$ python3 -q
>>> import numpy as np
>>> np.set_printoptions(suppress=True, linewidth=200)
>>> r0 = np.array([1, 3, 0])
>>> K = r0[np.abs(np.subtract.outer(np.arange(3), np.arange(3)))]
>>> K
array([[1, 3, 0],
       [3, 1, 3],
       [0, 3, 1]])
>>> # symmetric
>>> x0 = np.array([2, 0, 0])
>>> target = K @ x0
>>> print(target)
[2 6 0]
>>> np.round(np.linalg.solve(K, target), 1) + 0
array([2., 0., 0.])
>>> np.round(np.linalg.solve(K, 5 * target), 1) + 0
array([10.,  0.,  0.])
>>> print(np.round(np.linalg.solve(K, target + K[:, 2]), 1) + 0)
[2. 0. 1.]
>>> blk = np.stack([K, -2 * K, K[::-1]])
>>> print(blk.sum(axis=0))
[[-1  0  1]
 [ 0  0  0]
 [ 1  0 -1]]
>>> np.linalg.matrix_rank(blk.reshape(3, -1))
np.int64(2)
>>> np.linalg.matrix_rank(blk)
array([3, 3, 3])
>>> feats = np.load("x.npy")
>>> feats
array([[ 18,  -1,  -9,   0],
       [ -1,   2,   0,   2],
       [ -9,   0,  27, -21],
       [  0,   2, -21,  28]])
>>> x0 = np.array([1, 5, 8, 3])
>>> target = feats @ x0
>>> beta, lr = np.zeros(4), 1 / np.linalg.norm(feats, 2) ** 2
>>> for i in range(6):
...     beta -= lr * feats.T @ (feats @ beta - target)
...     if i % 1 == 0: print(i, round(np.linalg.norm(feats @ beta - target), 1))
... 
0 51.3
1 46.6
2 43.0
3 40.1
4 37.9
5 36.3
>>> round(np.linalg.cond(feats), 1)
np.float64(32.9)
>>> ev, V = np.linalg.eigh(feats)
>>> x0 = np.array([3, 0, 1, 3])
>>> np.round(V * np.maximum(ev, 0) @ V.T, 1) + 0
array([[ 18.,  -1.,  -9.,   0.],
       [ -1.,   2.,   0.,   2.],
       [ -9.,   0.,  27., -21.],
       [  0.,   2., -21.,  28.]])
>>> print(np.round(V * np.abs(ev) @ V.T, 1) + 0)
[[ 18.  -1.  -9.   0.]
 [ -1.   2.   0.   2.]
 [ -9.   0.  27. -21.]
 [  0.   2. -21.  28.]]
>>> np.round(np.linalg.eigvalsh(feats[1:, 1:]), 1)
array([ 1.6,  6.9, 48.5])
>>> (np.sign(V[:, -1].round(6)) == np.sign(V[0, -1].round(6))).astype(int)
array([1, 1, 0, 1])
>>> np.abs(feats).sum(axis=1).max(), round(float(np.abs(ev).max()), 1)
(np.int64(57), 49.8)
>>> np.round(x0 @ feats @ x0 / (x0 @ x0), 1), np.round(ev[0], 1), round(ev[-1], 1)
(np.float64(13.7), np.float64(1.5), np.float64(49.8))
>>> rng = np.random.default_rng(854277)
>>> labels = rng.permutation(4)
>>> other = feats[:, labels] * rng.choice([-1, 1], 4)
>>> other
array([[  1, -18,   0,  -9],
       [ -2,   1,  -2,   0],
       [  0,   9,  21,  27],
       [ -2,   0, -28, -21]])
>>> Uu, _, Vh = np.linalg.svd(feats.T @ other)
>>> np.round(Uu @ Vh, 1) + 0
array([[ 0., -1.,  0.,  0.],
       [-1.,  0.,  0.,  0.],
       [ 0.,  0.,  0.,  1.],
       [ 0.,  0., -1.,  0.]])
>>> m1 = np.loadtxt("a.csv", delimiter=",")
>>> m1.round(1)
array([[-0.6,  0.7, -0.2, -0.3],
       [ 0.1, -0.3, -0.1, -0.9],
       [-0.5, -0.5, -0.7,  0.2],
       [-0.6, -0.3,  0.7, -0.1]])
>>> other = np.array([[-3, -1, 1], [3, 1, 0]])
>>> C = np.kron(other, m1)
>>> print(C.shape)
(8, 12)
>>> C.round(1)
array([[ 1.8, -2.2,  0.5,  0.8,  0.6, -0.7,  0.2,  0.3, -0.6,  0.7, -0.2, -0.3],
       [-0.3,  0.9,  0.4,  2.8, -0.1,  0.3,  0.1,  0.9,  0.1, -0.3, -0.1, -0.9],
       [ 1.5,  1.5,  2. , -0.6,  0.5,  0.5,  0.7, -0.2, -0.5, -0.5, -0.7,  0.2],
       [ 1.8,  1. , -2.2,  0.2,  0.6,  0.3, -0.7,  0.1, -0.6, -0.3,  0.7, -0.1],
       [-1.8,  2.2, -0.5, -0.8, -0.6,  0.7, -0.2, -0.3, -0. ,  0. , -0. , -0. ],
       [ 0.3, -0.9, -0.4, -2.8,  0.1, -0.3, -0.1, -0.9,  0. , -0. , -0. , -0. ],
       [-1.5, -1.5, -2. ,  0.6, -0.5, -0.5, -0.7,  0.2, -0. , -0. , -0. ,  0. ],
       [-1.8, -1. ,  2.2, -0.2, -0.6, -0.3,  0.7, -0.1, -0. , -0. ,  0. , -0. ]])
>>> round(np.linalg.norm(C, 2), 1), np.round(np.linalg.norm(other, 2) * np.linalg.norm(m1, 2), 1)
(np.float64(4.5), np.float64(4.5))
>>> np.linalg.matrix_rank(C)
np.int64(8)
>>> np.round(np.linalg.det(2 * m1), 1), round(np.linalg.det(m1), 1)
(np.float64(-16.0), np.float64(-1.0))
>>> np.round(np.linalg.eigvals(m1).sum().real, 1)
np.float64(-1.6)
>>> round(np.einsum("ij,ji->", m1, m1), 1)
np.float64(2.6)
>>> def softmax(z):
...     e = np.exp(z - z.max(axis=-1, keepdims=True))
...     return e / e.sum(axis=-1, keepdims=True)
... 
>>> np.round(softmax(10 * K[0]), 1) + 0
array([0., 1., 0.])
>>> np.round(softmax(K[0] + 4), 1) + 0
array([0.1, 0.8, 0. ])
>>> S = K @ K.T / np.sqrt(3)
>>> np.round(softmax(S)[0] @ K, 1)
array([0.8, 2.9, 0.5])
>>> print(np.round(softmax(S), 1) + 0)
[[0.6 0.1 0.3]
 [0.  1.  0. ]
 [0.3 0.1 0.6]]
>>> X = np.array([[0.3, -3.3, -1.0],
...     [6.8, 1.9, 0.3],
...     [-3.3, 4.4, 3.1],
...     [-1.0, -2.9, 0.9],
...     [-1.6, -1.2, 1.8],
...     [-3.8, 2.4, -1.5],
...     [4.3, -6.9, 2.4],
...     [-3.1, 8.9, -7.9],
...     [-3.5, 2.3, -0.8],
...     [-0.5, -9.5, -2.3],
...     [-4.0, -6.7, 7.1]])
>>> X
array([[ 0.3, -3.3, -1. ],
       [ 6.8,  1.9,  0.3],
       [-3.3,  4.4,  3.1],
       [-1. , -2.9,  0.9],
       [-1.6, -1.2,  1.8],
       [-3.8,  2.4, -1.5],
       [ 4.3, -6.9,  2.4],
       [-3.1,  8.9, -7.9],
       [-3.5,  2.3, -0.8],
       [-0.5, -9.5, -2.3],
       [-4. , -6.7,  7.1]])
>>> other = np.c_[X[:, :1] @ np.array([[0]]), np.array([0, 1, 2, 5, 1, 4, 3, 1, 3, 4, 0])]
>>> other
array([[0., 0.],
       [0., 1.],
       [0., 2.],
       [0., 5.],
       [0., 1.],
       [0., 4.],
       [0., 3.],
       [0., 1.],
       [0., 3.],
       [0., 4.],
       [0., 0.]])
>>> np.linalg.matrix_rank(other)
np.int64(1)
